$ ipython --no-banner

In [1]: import numpy as np

In [2]: from numpy import linalg as LA

In [3]: np.set_printoptions(suppress=True, linewidth=100)

In [4]: M = np.loadtxt("out1.csv", delimiter=",")

In [5]: M.round(3)
Out[5]: 
array([[ 0.283,  0.031, -0.031, -0.031, -0.283,  0.346],
       [ 0.031,  0.003, -0.003, -0.003, -0.031,  0.038],
       [-0.031, -0.003,  0.003,  0.003,  0.031, -0.038],
       [-0.031, -0.003,  0.003,  0.003,  0.031, -0.038],
       [-0.283, -0.031,  0.031,  0.031,  0.283, -0.346],
       [ 0.346,  0.038, -0.038, -0.038, -0.346,  0.423]])

In [6]: cov = M.T @ M

In [7]: print((M @ M.T).shape)
(6, 6)

In [8]: print(np.round(LA.svd(M, compute_uv=False) ** 2, 3) + 0)
[1. 0. 0. 0. 0. 0.]

In [9]: print(cov.round(3))
[[ 0.283  0.031 -0.031 -0.031 -0.283  0.346]
 [ 0.031  0.003 -0.003 -0.003 -0.031  0.038]
 [-0.031 -0.003  0.003  0.003  0.031 -0.038]
 [-0.031 -0.003  0.003  0.003  0.031 -0.038]
 [-0.283 -0.031  0.031  0.031  0.283 -0.346]
 [ 0.346  0.038 -0.038 -0.038 -0.346  0.423]]

In [10]: np.allclose(cov, cov.T)
Out[10]: True

In [11]: np.round(LA.eigvalsh(cov)[::-1], 3) + 0
Out[11]: array([1., 0., 0., 0., 0., 0.])

In [12]: np.round(LA.norm(M, axis=1), 3)
Out[12]: array([0.532, 0.059, 0.059, 0.059, 0.532, 0.65 ])

In [13]: round(LA.norm(M) ** 2 / LA.norm(M, 2) ** 2, 3)
Out[13]: np.float64(1.0)

In [14]: LA.norm(M, axis=1).argmax()
Out[14]: np.int64(5)

In [15]: np.round(LA.norm(M[2], 1), 3), round(float(LA.norm(M[2], np.inf)), 3)
Out[15]: (np.float64(0.112), 0.038)

In [16]: np.unique(M.round(6), axis=0).shape
Out[16]: (5, 6)

In [17]: np.allclose(M[:-1].T @ LA.lstsq(M[:-1].T, M[-1])[0], M[-1])
Out[17]: True

In [18]: np.round(M @ LA.pinv(M) @ M, 3)
Out[18]: 
array([[ 0.283,  0.031, -0.031, -0.031, -0.283,  0.346],
       [ 0.031,  0.003, -0.003, -0.003, -0.031,  0.038],
       [-0.031, -0.003,  0.003,  0.003,  0.031, -0.038],
       [-0.031, -0.003,  0.003,  0.003,  0.031, -0.038],
       [-0.283, -0.031,  0.031,  0.031,  0.283, -0.346],
       [ 0.346,  0.038, -0.038, -0.038, -0.346,  0.423]])

In [19]: T = np.stack([M, 5 * M, M[::-1]])

In [20]: np.round(LA.det(T), 3) + 0
Out[20]: array([0., 0., 0.])

In [21]: print(LA.matrix_rank(T.reshape(3, -1)))
2

In [22]: (T @ M.T).shape
Out[22]: (3, 6, 6)

In [23]: np.round(LA.norm(T, axis=(1, 2)), 3)
Out[23]: array([1., 5., 1.])

In [24]: np.round(np.einsum("bij,cij->bc", T, T), 3)
Out[24]: 
array([[ 1.   ,  5.   ,  0.636],
       [ 5.   , 25.   ,  3.182],
       [ 0.636,  3.182,  1.   ]])

In [25]: E = np.load("dump.npy")

In [26]: print(E)
[[ 1  1 -1 -1  1  1 -1 -1]
 [ 1  1  1  1 -1 -1 -1 -1]
 [ 1 -1  1 -1 -1  1 -1  1]]

In [27]: M2 = E / np.sqrt((E ** 2).mean(axis=1, keepdims=True))

In [28]: np.round(LA.norm(M2, axis=1), 3)
Out[28]: array([2.828, 2.828, 2.828])

In [29]: LA.matrix_rank(M2) == LA.matrix_rank(E)
Out[29]: np.True_

In [30]: LA.matrix_rank(E - E.mean(axis=1, keepdims=True))
Out[30]: np.int64(3)

In [31]: E - E.mean(axis=1, keepdims=True)
Out[31]: 
array([[ 1.,  1., -1., -1.,  1.,  1., -1., -1.],
       [ 1.,  1.,  1.,  1., -1., -1., -1., -1.],
       [ 1., -1.,  1., -1., -1.,  1., -1.,  1.]])
